% ipython --no-banner

In [1]: import numpy as np

In [2]: np.set_printoptions(precision=1, suppress=True, linewidth=140, floatmode="fixed")

In [3]: m1 = np.array([[0, -5, 2, -1], [5, 0, 0, -3], [-2, 0, 0, 5], [1, 3, -5, 0]])

In [4]: x0 = np.array([1, 2, 1, 0])

In [5]: target = m1 @ x0

In [6]: beta, lr = np.zeros(4), 1 / np.linalg.norm(m1, 2) ** 2

In [7]: for i in range(300):
   ...:     beta -= lr * m1.T @ (m1 @ beta - target)
   ...:     if i % 50 == 0: print(i, round(np.linalg.norm(m1 @ beta - target), 1))
   ...: 
0 4.9
50 0.0
100 0.0
150 0.0
200 0.0
250 0.0

In [8]: beta.round(1) + 0
Out[8]: array([1.0, 2.0, 1.0, 0.0])

In [9]: x0 = np.array([2, 5, 4, -3])

In [10]: a = np.maximum(m1 @ x0, 0)

In [11]: np.tanh(m1 @ x0)
Out[11]: array([-1.0,  1.0, -1.0, -1.0])

In [12]: np.linalg.svd(m1, compute_uv=False)
Out[12]: array([7.6, 7.6, 2.5, 2.5])

In [13]: np.abs(m1).max()
Out[13]: np.int64(5)

In [14]: round(np.linalg.norm(m1), 1)
Out[14]: np.float64(11.3)

In [15]: m1 - m1[0]
Out[15]: 
array([[ 0,  0,  0,  0],
       [ 5,  5, -2, -2],
       [-2,  5, -2,  6],
       [ 1,  8, -7,  1]])

In [16]: m1.mean(axis=0)
Out[16]: array([ 1.0, -0.5, -0.8,  0.2])

In [17]: m1.shape
Out[17]: (4, 4)

In [18]: arr = np.cumsum(np.array([[4, 0, -3],
    ...:     [-2, 5, 0],
    ...:     [4, 0, 0],
    ...:     [-2, 3, -1],
    ...:     [4, 4, 4],
    ...:     [4, -4, -4],
    ...:     [-1, -1, -4],
    ...:     [1, 3, 0],
    ...:     [3, 5, 5],
    ...:     [0, 4, 0],
    ...:     [-3, -5, 5],
    ...:     [3, 5, -5],
    ...:     [-2, -5, 1],
    ...:     [-5, -5, -1]]), axis=0)

In [19]: arr
Out[19]: 
array([[ 4,  0, -3],
       [ 2,  5, -3],
       [ 6,  5, -3],
       [ 4,  8, -4],
       [ 8, 12,  0],
       [12,  8, -4],
       [11,  7, -8],
       [12, 10, -8],
       [15, 15, -3],
       [15, 19, -3],
       [12, 14,  2],
       [15, 19, -3],
       [13, 14, -2],
       [ 8,  9, -3]])

In [20]: C2 = np.cov(arr, rowvar=False)

In [21]: arr.std(axis=0)
Out[21]: array([4.3, 5.3, 2.5])

In [22]: C2.shape
Out[22]: (3, 3)

In [23]: np.argsort(-arr.std(axis=0).round(6), kind="stable")
Out[23]: array([1, 0, 2])

In [24]: round(np.corrcoef(arr[:, 0], arr[:, 1])[0, 1], 1)
Out[24]: np.float64(0.8)

In [25]: np.diff(arr, axis=0)
Out[25]: 
array([[-2,  5,  0],
       [ 4,  0,  0],
       [-2,  3, -1],
       [ 4,  4,  4],
       [ 4, -4, -4],
       [-1, -1, -4],
       [ 1,  3,  0],
       [ 3,  5,  5],
       [ 0,  4,  0],
       [-3, -5,  5],
       [ 3,  5, -5],
       [-2, -5,  1],
       [-5, -5, -1]])

In [26]: arr.sum(axis=0)
Out[26]: array([137, 145, -45])

In [27]: np.count_nonzero(arr)
Out[27]: np.int64(40)

In [28]: np.linalg.svd(arr, compute_uv=False)
Out[28]: array([59.5, 12.0,  5.9])

In [29]: arr - arr[0]
Out[29]: 
array([[ 0,  0,  0],
       [-2,  5,  0],
       [ 2,  5,  0],
       [ 0,  8, -1],
       [ 4, 12,  3],
       [ 8,  8, -1],
       [ 7,  7, -5],
       [ 8, 10, -5],
       [11, 15,  0],
       [11, 19,  0],
       [ 8, 14,  5],
       [11, 19,  0],
       [ 9, 14,  1],
       [ 4,  9,  0]])

In [30]: np.abs(arr).max()
Out[30]: np.int64(19)

In [31]: arr.mean(axis=0)
Out[31]: array([ 9.8, 10.4, -3.2])

In [32]: other = np.c_[arr[:, :1] @ np.array([[-2]]), np.array([0, -1, 3, 4, 2, 2, 1, -3, 1, 1, 2, 4, -2, 0])]

In [33]: other
Out[33]: 
array([[ -8,   0],
       [ -4,  -1],
       [-12,   3],
       [ -8,   4],
       [-16,   2],
       [-24,   2],
       [-22,   1],
       [-24,  -3],
       [-30,   1],
       [-30,   1],
       [-24,   2],
       [-30,   4],
       [-26,  -2],
       [-16,   0]])

In [34]: np.linalg.matrix_rank(other)
Out[34]: np.int64(2)

In [35]: np.round(np.linalg.norm(other - arr @ np.linalg.lstsq(arr, other)[0], axis=0), 1) + 0
Out[35]: array([0.0, 7.3])

In [36]: np.linalg.norm(np.linalg.qr(arr)[0].T @ other, axis=0) ** 2 / ((other ** 2).sum(axis=0) + 1e-12)
Out[36]: array([1.0, 0.2])

In [37]: np.round(np.linalg.norm(arr, 1), 1), np.round(np.linalg.norm(arr, np.inf), 1)
Out[37]: (np.float64(145.0), np.float64(37.0))

In [38]: np.linalg.norm(arr, axis=1).argmax()
Out[38]: np.int64(9)

In [39]: round(np.linalg.norm(arr) ** 2 / np.linalg.norm(arr, 2) ** 2, 1)
Out[39]: np.float64(1.1)

In [40]: np.linalg.norm(arr, axis=0)
Out[40]: array([40.0, 43.5, 15.2])

In [41]: round(float(np.linalg.norm(arr, "nuc")), 1)
Out[41]: 77.4

In [42]: rng = np.random.default_rng(8301)

In [43]: idx = rng.permutation(3)

In [44]: other = arr[:, idx] * rng.choice([-1, 1], 3)

In [45]: other
Out[45]: 
array([[  3,   0,  -4],
       [  3,   5,  -2],
       [  3,   5,  -6],
       [  4,   8,  -4],
       [  0,  12,  -8],
       [  4,   8, -12],
       [  8,   7, -11],
       [  8,  10, -12],
       [  3,  15, -15],
       [  3,  19, -15],
       [ -2,  14, -12],
       [  3,  19, -15],
       [  2,  14, -13],
       [  3,   9,  -8]])

In [46]: U, _, Vt = np.linalg.svd(arr.T @ other)

In [47]: idx
Out[47]: array([2, 1, 0])

In [48]: np.round(U @ Vt, 1) + 0
Out[48]: 
array([[ 0.0,  0.0, -1.0],
       [ 0.0,  1.0,  0.0],
       [-1.0,  0.0,  0.0]])
